>>> import numpy as np
>>> from numpy import linalg as LA
>>> np.set_printoptions(suppress=True, linewidth=140)
>>> s = 3 * 0.9 ** np.arange(5)
>>> q, _ = LA.qr(np.array([[2.2, 1.3, 0.7, -1.0, 0.1],
...     [-1.5, 0.7, 0.1, -0.5, 0.5],
...     [-1.5, 0.1, -0.6, 0.6, 0.5],
...     [0.4, 0.6, -0.6, 0.9, 0.6],
...     [1.6, -0.3, -0.6, 1.0, 0.6]]))
>>> rng = np.random.default_rng(833)
>>> K = rng.normal(size=(29, 5)) * s @ q
>>> K.round(1) + 0
array([[-4.4,  1. ,  0.4, -0.7, -3.9],
       [-1.2,  7.1, -0.3,  0.6, -1.1],
       [ 1.8,  3.1,  3.9,  0.8,  1.4],
       [ 2.8,  4. ,  0. , -3.6, -0.3],
       [-3.6, -2.3,  3.8,  0.6,  0.8],
       [-2.2,  1.4,  1.8, -0.1, -4. ],
       [ 1. , -0.3,  2.7,  2.2,  1.7],
       [ 1.4, -2.7, -0.2, -3.2,  3.1],
       [-3.3,  4.1, -2.7, -3.9, -1.4],
       [-2. , -1. ,  0.1,  0.3,  5.2],
       [-2.4, -1.6, -0.3,  0.4, -1.6],
       [-3.2,  2. ,  0. , -2.6,  6.2],
       [-3.6,  0.3, -4.9, -1.4,  0.5],
       [ 1.9,  1.4, -3.9,  0. , -2.1],
       [ 3.1, -1.3,  1.4,  1.7,  1.1],
       [ 1.4, -1.3, -2.4,  1.4,  4.3],
       [ 0.9, -2.6,  0.1, -0.1, -2.2],
       [-0.4,  5.2,  0.8,  0.7, -2.3],
       [ 1.2, -0.5,  0. ,  3.2,  2.5],
       [ 2.4,  0.6, -1.7, -0.6,  0.8],
       [-2.1, -4.9, -0.7, -5.4, -0.9],
       [ 6. , -0.5,  1. , -0.6,  4.2],
       [-2.8, -0.8, -1.3,  0.3, -5.4],
       [ 3.2,  0.7,  1.7,  3.3,  1.2],
       [-3. ,  2.2,  2.9, -1.5,  0.9],
       [ 2.1, -3. , -1.1, -4.6, -0.1],
       [ 4.6, -3.5, -0.5,  1.6,  0. ],
       [-1.1,  1.9,  4.3, -0.2, -1.2],
       [-3.5, -3.1, -1.6,  6.3,  0.5]])
>>> def softmax(z):
...     e = np.exp(z - z.max(axis=-1, keepdims=True))
...     return e / e.sum(axis=-1, keepdims=True)
... 
>>> np.round(softmax(K[7] + 3), 1) + 0
array([0.2, 0. , 0. , 0. , 0.8])
>>> np.round(softmax(K[7]), 1) + 0
array([0.2, 0. , 0. , 0. , 0.8])
>>> np.round(softmax(K).sum(axis=1), 1)
array([1., 1., 1., 1., 1., 1., 1., 1., 1., 1., 1., 1., 1., 1., 1., 1., 1., 1., 1., 1., 1., 1., 1., 1., 1., 1., 1., 1., 1.])
>>> S = K @ K.T / np.sqrt(5)
>>> softmax(S).round(6).argmax(axis=1)
array([ 0,  1,  2,  3,  4,  0, 23,  7,  8, 11, 22, 11, 12, 13, 21, 15, 20,  1, 28, 21, 20, 21, 22, 23, 24, 20, 26, 27, 28])
